In [1]: import numpy as np

In [2]: np.set_printoptions(precision=1, suppress=True, linewidth=100, floatmode="fixed")

In [3]: arr = np.loadtxt("out9.csv", delimiter=",")

In [4]: arr.round(1) + 0
Out[4]: 
array([[0.2, 0.2, 0.2, 0.2, 0.1, 0.0, 0.0],
       [0.2, 0.2, 0.2, 0.2, 0.1, 0.0, 0.0],
       [0.2, 0.2, 0.2, 0.2, 0.1, 0.0, 0.0],
       [0.2, 0.2, 0.2, 0.2, 0.1, 0.0, 0.0],
       [0.1, 0.1, 0.1, 0.1, 0.1, 0.0, 0.0],
       [0.0, 0.0, 0.0, 0.0, 0.0, 0.0, 0.0],
       [0.0, 0.0, 0.0, 0.0, 0.0, 0.0, 0.0]])

In [5]: rng = np.random.default_rng(20)

In [6]: A2 = arr + rng.integers(-2, 3, (7, 1)) @ rng.integers(-2, 3, (1, 7))

In [7]: A2.round(1) + 0
Out[7]: 
array([[ 0.2, -1.8,  0.2, -1.8, -3.9, -4.0, -4.0],
       [ 0.2,  1.2,  0.2,  1.2,  2.1,  2.0,  2.0],
       [ 0.2,  1.2,  0.2,  1.2,  2.1,  2.0,  2.0],
       [ 0.2,  0.2,  0.2,  0.2,  0.1,  0.0,  0.0],
       [ 0.1, -1.9,  0.1, -1.9, -3.9, -4.0, -4.0],
       [ 0.0,  2.0,  0.0,  2.0,  4.0,  4.0,  4.0],
       [ 0.0,  1.0,  0.0,  1.0,  2.0,  2.0,  2.0]])

In [8]: np.linalg.matrix_rank(A2 - arr, tol=1e-8)
Out[8]: np.int64(1)

In [9]: np.abs(A2 - arr).sum(axis=1)
Out[9]: array([16.0,  8.0,  8.0,  0.0, 16.0, 16.0,  8.0])

In [10]: A2 - arr
Out[10]: 
array([[ 0.0, -2.0,  0.0, -2.0, -4.0, -4.0, -4.0],
       [ 0.0,  1.0,  0.0,  1.0,  2.0,  2.0,  2.0],
       [ 0.0,  1.0,  0.0,  1.0,  2.0,  2.0,  2.0],
       [ 0.0,  0.0,  0.0,  0.0,  0.0,  0.0,  0.0],
       [ 0.0, -2.0,  0.0, -2.0, -4.0, -4.0, -4.0],
       [ 0.0,  2.0,  0.0,  2.0,  4.0,  4.0,  4.0],
       [ 0.0,  1.0,  0.0,  1.0,  2.0,  2.0,  2.0]])

In [11]: idx = rng.permutation(7)

In [12]: idx
Out[12]: array([2, 1, 6, 4, 0, 3, 5])

In [13]: A2 = arr[idx][:, idx]

In [14]: np.allclose(A2, arr)
Out[14]: False

In [15]: np.round(np.sort(np.abs(np.linalg.eigvals(A2))), 1) + 0
Out[15]: array([0.0, 0.0, 0.0, 0.0, 0.0, 0.0, 1.0])

In [16]: np.trace(A2)
Out[16]: np.float64(1.0)

In [17]: A2.round(1) + 0
Out[17]: 
array([[0.2, 0.2, 0.0, 0.1, 0.2, 0.2, 0.0],
       [0.2, 0.2, 0.0, 0.1, 0.2, 0.2, 0.0],
       [0.0, 0.0, 0.0, 0.0, 0.0, 0.0, 0.0],
       [0.1, 0.1, 0.0, 0.1, 0.1, 0.1, 0.0],
       [0.2, 0.2, 0.0, 0.1, 0.2, 0.2, 0.0],
       [0.2, 0.2, 0.0, 0.1, 0.2, 0.2, 0.0],
       [0.0, 0.0, 0.0, 0.0, 0.0, 0.0, 0.0]])

In [18]: w, vecs = np.linalg.eigh(arr)

In [19]: np.abs(vecs[:, -1])
Out[19]: array([0.5, 0.5, 0.5, 0.5, 0.3, 0.1, 0.1])

In [20]: (w > 1e-8).sum(), (w < -1e-8).sum()
Out[20]: (np.int64(1), np.int64(0))

In [21]: np.abs(vecs[:, -1]).round(6).argmax()
Out[21]: np.int64(0)

In [22]: np.unique(w.round(6) + 0, return_counts=True)[1]
Out[22]: array([6, 1])

In [23]: np.round(vecs.T @ arr @ vecs, 1) + 0
Out[23]: 
array([[0.0, 0.0, 0.0, 0.0, 0.0, 0.0, 0.0],
       [0.0, 0.0, 0.0, 0.0, 0.0, 0.0, 0.0],
       [0.0, 0.0, 0.0, 0.0, 0.0, 0.0, 0.0],
       [0.0, 0.0, 0.0, 0.0, 0.0, 0.0, 0.0],
       [0.0, 0.0, 0.0, 0.0, 0.0, 0.0, 0.0],
       [0.0, 0.0, 0.0, 0.0, 0.0, 0.0, 0.0],
       [0.0, 0.0, 0.0, 0.0, 0.0, 0.0, 1.0]])

In [24]: E = np.load("m.npy")

In [25]: E
Out[25]: 
array([[  3,   0,   0,   3],
       [  8,  -4,  -4,   4],
       [  7,  -4,  -4,   3],
       [ -2,  -1, -10,   3],
       [  9,  -5,  -8,   6]])

In [26]: E - E[0]
Out[26]: 
array([[  0,   0,   0,   0],
       [  5,  -4,  -4,   1],
       [  4,  -4,  -4,   0],
       [ -5,  -1, -10,   0],
       [  6,  -5,  -8,   3]])

In [27]: E[5]
IndexError: index 5 is out of bounds for axis 0 with size 5


In [28]: np.diff(E, axis=0)
Out[28]: 
array([[ 5, -4, -4,  1],
       [-1,  0,  0, -1],
       [-9,  3, -6,  0],
       [11, -4,  2,  3]])

In [29]: np.count_nonzero(E)
Out[29]: np.int64(18)

In [30]: np.unravel_index(np.abs(E).argmax(), E.shape)
Out[30]: (np.int64(3), np.int64(2))

In [31]: A2 = E / np.linalg.norm(E, axis=1)
ValueError: operands could not be broadcast together with shapes (5,4) (5,) 


In [32]: A2 = E / np.linalg.norm(E, axis=1, keepdims=True)

In [33]: C2 = A2 @ A2.T

In [34]: (C2 - 2 * np.eye(5)).round(6).argmax(axis=1)
Out[34]: array([1, 2, 1, 4, 2])

In [35]: np.argwhere(np.triu(np.abs(C2) > 0.95, 1))
Out[35]: 
array([[1, 2],
       [1, 4],
       [2, 4]])
